In [1]: import numpy as np

In [2]: np.set_printoptions(precision=1, suppress=True, linewidth=200, legacy="1.25")

In [3]: rng = np.random.default_rng(502)

In [4]: t = np.sort(rng.uniform(-2, 2, 45))

In [5]: mat = np.c_[t, t ** 2, t ** 3] @ np.array([[3, 1, 7, 2, 2, 6, 6, 1, 1],
   ...:     [1, 4, 6, 7, 5, 3, 8, 3, 6],
   ...:     [3, 8, 0, 8, 3, 1, 0, 3, 3]])

In [6]: mat.round(1) + 0
Out[6]: 
array([[-25.4, -48.7,   9.7, -38.9,  -7.7,  -7.9,  19.6, -13.6,  -1.8],
       [-24.9, -47.5,   9.5, -37.8,  -7.4,  -7.8,  19.2, -13.2,  -1.6],
       [-17.8, -31.3,   5.9, -24. ,  -4.1,  -6.6,  13.6,  -8.3,   0.7],
       [-16.7, -28.9,   5.3, -22. ,  -3.6,  -6.4,  12.7,  -7.6,   1. ],
       [-11.2, -17.1,   2.4, -12.3,  -1.5,  -5.4,   8. ,  -4.2,   2. ],
       [-11. , -16.5,   2.2, -11.8,  -1.4,  -5.4,   7.7,  -4. ,   2.1],
       [-10.1, -14.7,   1.7, -10.4,  -1.1,  -5.2,   6.9,  -3.5,   2.2],
       [ -9.2, -12.8,   1.2,  -8.9,  -0.8,  -5. ,   6.1,  -3. ,   2.2],
       [ -7.2,  -9.1,   0.2,  -6. ,  -0.4,  -4.6,   4.2,  -2. ,   2.3],
       [ -7.1,  -8.9,   0.1,  -5.8,  -0.3,  -4.6,   4.1,  -2. ,   2.2],
       [ -4.5,  -4.1,  -1.3,  -2.4,   0. ,  -3.8,   1.5,  -0.8,   1.9],
       [ -4.2,  -3.6,  -1.4,  -2. ,   0.1,  -3.7,   1.2,  -0.7,   1.8],
       [ -3.9,  -3.3,  -1.5,  -1.8,   0.1,  -3.7,   1. ,  -0.6,   1.7],
       [ -2.8,  -1.7,  -1.9,  -0.8,   0. ,  -3.2,  -0.1,  -0.3,   1.3],
       [ -1.6,  -0.5,  -2. ,  -0.2,  -0.1,  -2.3,  -1. ,  -0.1,   0.6],
       [ -1.4,  -0.4,  -1.9,  -0.2,  -0.2,  -2.2,  -1.1,  -0.1,   0.5],
       [ -0.9,  -0.2,  -1.6,  -0.2,  -0.2,  -1.6,  -1.1,  -0.1,   0.2],
       [ -0.6,  -0.1,  -1.2,  -0.2,  -0.2,  -1.1,  -0.9,  -0.1,   0. ],
       [ -0.4,  -0.1,  -0.8,  -0.2,  -0.2,  -0.8,  -0.7,  -0.1,   0. ],
       [  0. ,   0. ,  -0.1,   0. ,   0. ,   0. ,   0. ,   0. ,   0. ],
       [  0.3,   0.2,   0.8,   0.3,   0.3,   0.6,   0.7,   0.1,   0.2],
       [  1.2,   1.1,   3. ,   1.8,   1.3,   2.4,   2.9,   0.8,   1.1],
       [  1.7,   1.8,   4.2,   2.8,   2.1,   3.2,   4.1,   1.2,   1.8],
       [  1.9,   2.1,   4.6,   3.3,   2.3,   3.5,   4.5,   1.4,   2.1],
       [  2.1,   2.5,   4.9,   3.7,   2.6,   3.8,   4.9,   1.6,   2.3],
       [  2.4,   3. ,   5.6,   4.4,   3. ,   4.3,   5.6,   1.9,   2.8],
       [  5.9,  10.4,  11.5,  13.9,   8.3,   8.8,  12.2,   5.7,   8.3],
       [  6.5,  11.9,  12.4,  15.7,   9.3,   9.5,  13.3,   6.5,   9.3],
       [  8.3,  16. ,  14.6,  20.6,  11.9,  11.3,  15.9,   8.4,  12. ],
       [  9. ,  17.8,  15.6,  22.8,  13. ,  12.1,  17. ,   9.3,  13.1],
       [  9.1,  18.1,  15.7,  23.2,  13.2,  12.2,  17.2,   9.5,  13.3],
       [  9.9,  19.9,  16.6,  25.3,  14.3,  12.9,  18.2,  10.3,  14.5],
       [ 10.4,  21.2,  17.3,  26.8,  15.1,  13.4,  19. ,  10.9,  15.3],
       [ 10.6,  21.8,  17.5,  27.5,  15.4,  13.6,  19.3,  11.2,  15.7],
       [ 11.4,  23.6,  18.3,  29.6,  16.4,  14.3,  20.2,  12. ,  16.8],
       [ 11.5,  23.8,  18.4,  29.9,  16.6,  14.4,  20.4,  12.1,  16.9],
       [ 12.2,  25.7,  19.3,  32. ,  17.7,  15.1,  21.3,  13. ,  18. ],
       [ 12.5,  26.5,  19.6,  33.1,  18.2,  15.4,  21.8,  13.4,  18.6],
       [ 16. ,  35.3,  23.2,  43.2,  23.1,  18.4,  26. ,  17.4,  23.8],
       [ 16. ,  35.3,  23.2,  43.2,  23.2,  18.4,  26. ,  17.4,  23.8],
       [ 20.7,  47.4,  27.5,  57.1,  29.8,  22.2,  31.3,  22.8,  30.9],
       [ 21. ,  48.2,  27.8,  57.9,  30.2,  22.5,  31.5,  23.2,  31.3],
       [ 23.9,  55.7,  30.3,  66.5,  34.3,  24.7,  34.6,  26.5,  35.6],
       [ 25.7,  60.2,  31.7,  71.6,  36.6,  26. ,  36.3,  28.5,  38.1],
       [ 26.8,  63. ,  32.5,  74.7,  38.1,  26.8,  37.3,  29.7,  39.6]])

In [7]: Uu, sv, Vt = np.linalg.svd(mat)

In [8]: sv.round(1) + 0
Out[8]: array([344.2, 100.2,  20.5,   0. ,   0. ,   0. ,   0. ,   0. ,   0. ])

In [9]: B = Uu[:, :3] @ np.diag(sv[:3]) @ Vt[:3]

In [10]: np.round(np.linalg.norm(mat - B) / np.linalg.norm(mat), 1)
Out[10]: 0.0

In [11]: np.round(np.linalg.norm(mat - B, 2), 1), np.round(sv[3], 1)
Out[11]: (0.0, 0.0)

In [12]: np.round(np.abs(mat - B).max(), 1)
Out[12]: 0.0
